$ ipython --no-banner

In [1]: import numpy as np

In [2]: from numpy import linalg as LA

In [3]: np.set_printoptions(precision=2, suppress=True, linewidth=160, floatmode="fixed")

In [4]: F = np.load("x.npy")

In [5]: print(F)
[[ 38.20   9.92 -19.36 -19.26 -49.75 -30.60  50.17  51.09 -20.72  40.13 -18.83 -48.03  -0.56]
 [ 39.13   9.47 -21.52 -21.50 -49.68 -29.93  50.71  51.19 -21.50  39.36 -20.00 -49.94  -0.58]
 [ 41.36  10.97 -21.22 -20.60 -49.13 -29.42  50.19  49.87 -17.74  39.70 -19.23 -49.97  -2.29]
 [ 40.85   9.95 -18.87 -20.77 -51.03 -31.20  48.74  49.39 -19.23  38.50 -18.86 -50.21   1.60]
 [ 39.74   9.37 -19.82 -20.82 -50.20 -28.64  49.88  49.88 -20.77  40.53 -22.41 -49.32   0.90]
 [ 40.37  11.40 -18.91 -20.71 -50.22 -28.35  49.96  50.37 -20.39  38.31 -20.08 -50.31  -1.34]
 [ 40.37   9.24 -19.55 -19.30 -48.80 -28.60  48.01  50.52 -20.47  38.79 -17.74 -48.90  -1.06]
 [ 41.00   8.60 -19.72 -20.00 -47.24 -31.13  50.26  49.38 -20.40  41.81 -20.08 -48.67  -1.42]
 [ 39.12   7.90 -20.15 -19.63 -52.07 -30.27  50.63  50.97 -18.45  37.65 -19.12 -48.70  -0.37]
 [ 41.58   8.90 -20.48 -20.56 -49.96 -30.41  49.32  50.42 -19.49  38.47 -19.48 -50.35  -0.60]
 [ 39.28  10.27 -19.56 -20.43 -49.78 -28.86  50.21  49.16 -21.69  40.48 -18.85 -49.81   0.71]
 [ 40.22  12.20 -20.29 -20.66 -50.42 -29.83  50.97  51.31 -20.06  39.77 -19.97 -48.90  -0.10]
 [ 40.25  11.18 -18.92 -19.32 -51.08 -28.46  51.10  48.60 -21.62  39.69 -19.02 -50.49   0.25]
 [ 39.06  10.17 -19.63 -19.96 -50.36 -30.17  48.95  49.26 -19.15  40.17 -20.45 -52.69  -0.99]]

In [6]: M2 = np.array([[3, -3],
   ...:     [-1, 3],
   ...:     [2, 0],
   ...:     [2, 1],
   ...:     [0, -1],
   ...:     [-1, -3],
   ...:     [-1, 3],
   ...:     [3, -3],
   ...:     [-2, 2],
   ...:     [1, -1],
   ...:     [0, -1],
   ...:     [-2, 2],
   ...:     [-3, 0]])

In [7]: print(LA.matrix_rank(np.vstack([F, M2.T])))
13

In [8]: print(LA.matrix_rank(F @ M2))
2

In [9]: K = np.load("data.npy")

In [10]: print(K)
[[-3  0  0  0  0  0  0  0  0  0  0  0]
 [-2 -2  0  0  0  0  0  0  0  0  0  0]
 [ 0  1  3  0  0  0  0  0  0  0  0  0]
 [ 3  3  0 -3  0  0  0  0  0  0  0  0]
 [ 1  3 -1  2  0  0  0  0  0  0  0  0]
 [-2  1  3  0 -2 -2  0  0  0  0  0  0]
 [ 1  0 -2  0  1 -2 -1  0  0  0  0  0]
 [-3 -2  3 -1  2  1  1  1  0  0  0  0]
 [ 0  2  2 -3  1  2  1  0 -3  0  0  0]
 [-1  1  1 -1  2  1 -3  3 -2  1  0  0]
 [ 2 -1  3 -1 -2 -3  2  3  2  0  2  0]
 [ 1 -2 -1  3 -1  3  3  2  3  1 -1  1]]

In [11]: print(np.unique(K.round(6), axis=0).shape)
(12, 12)

In [12]: print(np.abs(np.diag(LA.qr(K)[1])) > 1e-9)
[ True  True  True  True  True  True  True  True  True  True  True False]

In [13]: print(LA.lstsq(K[:-1].T, K[-1])[2])
10

In [14]: print(round(np.trace(LA.pinv(K) @ K), 2))
11.0

In [15]: mat = np.loadtxt("w.csv", delimiter=",")

In [16]: print(mat)
[[-0.47  0.17 -0.30  0.38  0.06]
 [ 0.08 -0.25 -0.37 -0.07  0.50]
 [-0.03  0.29 -0.24 -0.49 -0.51]
 [-0.44 -0.32 -0.02 -0.65  0.35]
 [-0.30 -0.23  0.55  0.28  0.04]
 [ 0.53 -0.12  0.38 -0.15  0.19]
 [-0.30  0.16  0.50 -0.26 -0.17]
 [-0.28 -0.47 -0.06  0.11 -0.29]
 [ 0.19 -0.64 -0.13  0.01 -0.46]]

In [17]: print(round(float(mat[:, 0] @ mat[:, 2]), 2))
-0.0

In [18]: P = mat @ LA.solve(mat.T @ mat, mat.T)

In [19]: print(np.diag(P))
[0.49 0.45 0.65 0.85 0.53 0.49 0.47 0.40 0.68]

In [20]: print(np.allclose(P @ P, P))
True

In [21]: print(round(np.trace(P), 2))
5.0

In [22]: arr = np.array([[-0.8, 0.5, -1.1, -0.6, 1.3],
    ...:     [-0.2, -0.8, -2.0, 0.7, -1.2],
    ...:     [0.2, -0.2, 0.4, -2.3, 0.5],
    ...:     [1.0, -0.1, 0.9, -2.1, -1.2],
    ...:     [-0.8, -1.0, -0.2, -1.4, -1.2],
    ...:     [2.1, 0.5, -0.1, -1.0, -0.9],
    ...:     [0.8, 0.2, -0.5, 0.6, -1.2],
    ...:     [-1.7, -2.0, 0.9, 0.6, -0.7],
    ...:     [-1.4, -0.1, 0.4, -0.9, 1.1],
    ...:     [-1.5, 0.0, -1.8, -0.7, 0.0],
    ...:     [0.3, 1.1, 0.4, 0.7, -0.8],
    ...:     [1.2, 0.1, 0.4, -0.5, -0.5],
    ...:     [-1.7, 0.3, -0.8, -1.2, -1.1],
    ...:     [-1.0, -1.1, 0.8, -0.6, 0.7],
    ...:     [0.8, 1.2, 0.4, 0.4, 0.2],
    ...:     [-0.8, -0.3, -1.3, -1.9, 0.1]])

In [23]: arr[:, 3] *= 10

In [24]: print(arr)
[[ -0.80   0.50  -1.10  -6.00   1.30]
 [ -0.20  -0.80  -2.00   7.00  -1.20]
 [  0.20  -0.20   0.40 -23.00   0.50]
 [  1.00  -0.10   0.90 -21.00  -1.20]
 [ -0.80  -1.00  -0.20 -14.00  -1.20]
 [  2.10   0.50  -0.10 -10.00  -0.90]
 [  0.80   0.20  -0.50   6.00  -1.20]
 [ -1.70  -2.00   0.90   6.00  -0.70]
 [ -1.40  -0.10   0.40  -9.00   1.10]
 [ -1.50   0.00  -1.80  -7.00   0.00]
 [  0.30   1.10   0.40   7.00  -0.80]
 [  1.20   0.10   0.40  -5.00  -0.50]
 [ -1.70   0.30  -0.80 -12.00  -1.10]
 [ -1.00  -1.10   0.80  -6.00   0.70]
 [  0.80   1.20   0.40   4.00   0.20]
 [ -0.80  -0.30  -1.30 -19.00   0.10]]

In [25]: vec = np.array([-5, -8, -7, 2, -1])

In [26]: y = mat @ vec

In [27]: print(y)
[ 3.83  3.48 -1.03  3.28  0.02 -4.83 -3.60  6.11  5.55]

In [28]: print(np.round(LA.pinv(mat) @ mat, 2) + 0)
[[1.00 0.00 0.00 0.00 0.00]
 [0.00 1.00 0.00 0.00 0.00]
 [0.00 0.00 1.00 0.00 0.00]
 [0.00 0.00 0.00 1.00 0.00]
 [0.00 0.00 0.00 0.00 1.00]]

In [29]: print(LA.lstsq(mat, y)[0])
[-5.00 -8.00 -7.00  2.00 -1.00]

In [30]: rng = np.random.default_rng(343061)

In [31]: y = y + 0.05 * rng.normal(size=9)

In [32]: print(y.round(2) + 0)
[ 3.79  3.44 -1.09  3.25  0.00 -4.92 -3.65  6.12  5.52]

In [33]: c, *_ = LA.lstsq(mat, y)

In [34]: print(round(LA.norm(y - mat @ c), 2))
0.13

In [35]: print([round(float(LA.norm(LA.solve(mat.T @ mat + lam * np.eye(5), mat.T @ y))), 2) for lam in (0, 1, 10, 100)])
[11.98, 5.99, 1.09, 0.12]

In [36]: print(c.round())
[-5.00 -8.00 -7.00  2.00 -1.00]
